>>> import numpy as np
>>> np.set_printoptions(precision=1, suppress=True, linewidth=120, floatmode="fixed")
>>> A = np.load("layer18.npy")
>>> print(A.round(1) + 0)
[[ 0.0  0.0  0.0  0.0  0.0  0.0  0.0  0.0  0.0  0.1  0.0]
 [ 0.0  0.0  0.0  0.0  0.0  0.0  0.0  0.0  0.0  0.1  0.0]
 [ 0.0  0.0  0.0  0.0  0.0  0.0  0.0  0.0  0.0  0.1  0.0]
 [ 0.0  0.0  0.0  0.0  0.0  0.0  0.0  0.0  0.0 -0.1  0.0]
 [ 0.0  0.0  0.0  0.0  0.1  0.0  0.1 -0.1  0.1 -0.2  0.0]
 [ 0.0  0.0  0.0  0.0  0.0  0.0  0.0  0.0  0.0 -0.1  0.0]
 [ 0.0  0.0  0.0  0.0  0.1  0.0  0.1 -0.1  0.1 -0.2  0.0]
 [ 0.0  0.0  0.0  0.0 -0.1  0.0 -0.1  0.1 -0.1  0.2  0.0]
 [ 0.0  0.0  0.0  0.0  0.1  0.0  0.1 -0.1  0.1 -0.2  0.0]
 [ 0.1  0.1  0.1 -0.1 -0.2 -0.1 -0.2  0.2 -0.2  0.4  0.1]
 [ 0.0  0.0  0.0  0.0  0.0  0.0  0.0  0.0  0.0  0.1  0.0]]
>>> # column 1 repeats column 0
>>> left, sv, VT = np.linalg.svd(A)
>>> print(np.argmax(sv[:-1] / (sv[1:] + 1e-6)) + 1)
1
>>> A2 = left[:, :1] @ np.diag(sv[:1]) @ VT[:1]
>>> print(A2.round(1) + 0)
[[ 0.0  0.0  0.0  0.0  0.0  0.0  0.0  0.0  0.0  0.1  0.0]
 [ 0.0  0.0  0.0  0.0  0.0  0.0  0.0  0.0  0.0  0.1  0.0]
 [ 0.0  0.0  0.0  0.0  0.0  0.0  0.0  0.0  0.0  0.1  0.0]
 [ 0.0  0.0  0.0  0.0  0.0  0.0  0.0  0.0  0.0 -0.1  0.0]
 [ 0.0  0.0  0.0  0.0  0.1  0.0  0.1 -0.1  0.1 -0.2  0.0]
 [ 0.0  0.0  0.0  0.0  0.0  0.0  0.0  0.0  0.0 -0.1  0.0]
 [ 0.0  0.0  0.0  0.0  0.1  0.0  0.1 -0.1  0.1 -0.2  0.0]
 [ 0.0  0.0  0.0  0.0 -0.1  0.0 -0.1  0.1 -0.1  0.2  0.0]
 [ 0.0  0.0  0.0  0.0  0.1  0.0  0.1 -0.1  0.1 -0.2  0.0]
 [ 0.1  0.1  0.1 -0.1 -0.2 -0.1 -0.2  0.2 -0.2  0.4  0.1]
 [ 0.0  0.0  0.0  0.0  0.0  0.0  0.0  0.0  0.0  0.1  0.0]]
>>> print(np.linalg.matrix_rank(A, rtol=0.05))
1
>>> print(round(float(np.linalg.norm(A - A2) / np.linalg.norm(A)), 1))
0.0
>>> print(np.linalg.lstsq(A2[:-1].T, A2[-1])[2])
1
>>> u = np.array([-4, -5, -4])
>>> print(np.polyval(u, A[8]))
[-3.8 -3.8 -3.8 -4.2 -4.7 -4.2 -4.7 -3.4 -4.7 -3.1 -3.8]
>>> print(np.round(np.correlate(A[8], A[10], "full"), 1) + 0)
[0.0 0.0 0.0 0.0 0.0 0.0 0.0 0.0 0.0 0.0 0.0 0.0 0.0 0.0 0.0 0.0 0.0 0.0 0.0 0.0 0.0]
>>> left, sv, VT = np.linalg.svd(A)
>>> V = VT[:(sv > 1e-8).sum()]
>>> rng = np.random.default_rng(2028)
>>> x0 = A[8] + 5 * A[5] + rng.integers(2) * np.eye(11)[3]
>>> print(x0)
[-0.1 -0.1 -0.1  1.1  0.4  0.1  0.4 -0.4  0.4 -0.6 -0.1]
>>> print(np.round(V.T @ V, 1) + 0)
[[ 0.0  0.0  0.0  0.0  0.0  0.0  0.0  0.0  0.0  0.1  0.0]
 [ 0.0  0.0  0.0  0.0  0.0  0.0  0.0  0.0  0.0  0.1  0.0]
 [ 0.0  0.0  0.0  0.0  0.0  0.0  0.0  0.0  0.0  0.1  0.0]
 [ 0.0  0.0  0.0  0.0  0.0  0.0  0.0  0.0  0.0 -0.1  0.0]
 [ 0.0  0.0  0.0  0.0  0.1  0.0  0.1 -0.1  0.1 -0.2  0.0]
 [ 0.0  0.0  0.0  0.0  0.0  0.0  0.0  0.0  0.0 -0.1  0.0]
 [ 0.0  0.0  0.0  0.0  0.1  0.0  0.1 -0.1  0.1 -0.2  0.0]
 [ 0.0  0.0  0.0  0.0 -0.1  0.0 -0.1  0.1 -0.1  0.2  0.0]
 [ 0.0  0.0  0.0  0.0  0.1  0.0  0.1 -0.1  0.1 -0.2  0.0]
 [ 0.1  0.1  0.1 -0.1 -0.2 -0.1 -0.2  0.2 -0.2  0.4  0.1]
 [ 0.0  0.0  0.0  0.0  0.0  0.0  0.0  0.0  0.0  0.1  0.0]]
>>> print(np.round(np.diag(V.T @ V), 1) + 0)
[0.0 0.0 0.0 0.0 0.1 0.0 0.1 0.1 0.1 0.4 0.0]
>>> print(np.round(np.linalg.norm(x0 - V.T @ V @ x0), 1))
1.0
>>> print(np.linalg.matrix_rank(np.vstack([A, x0])))
2
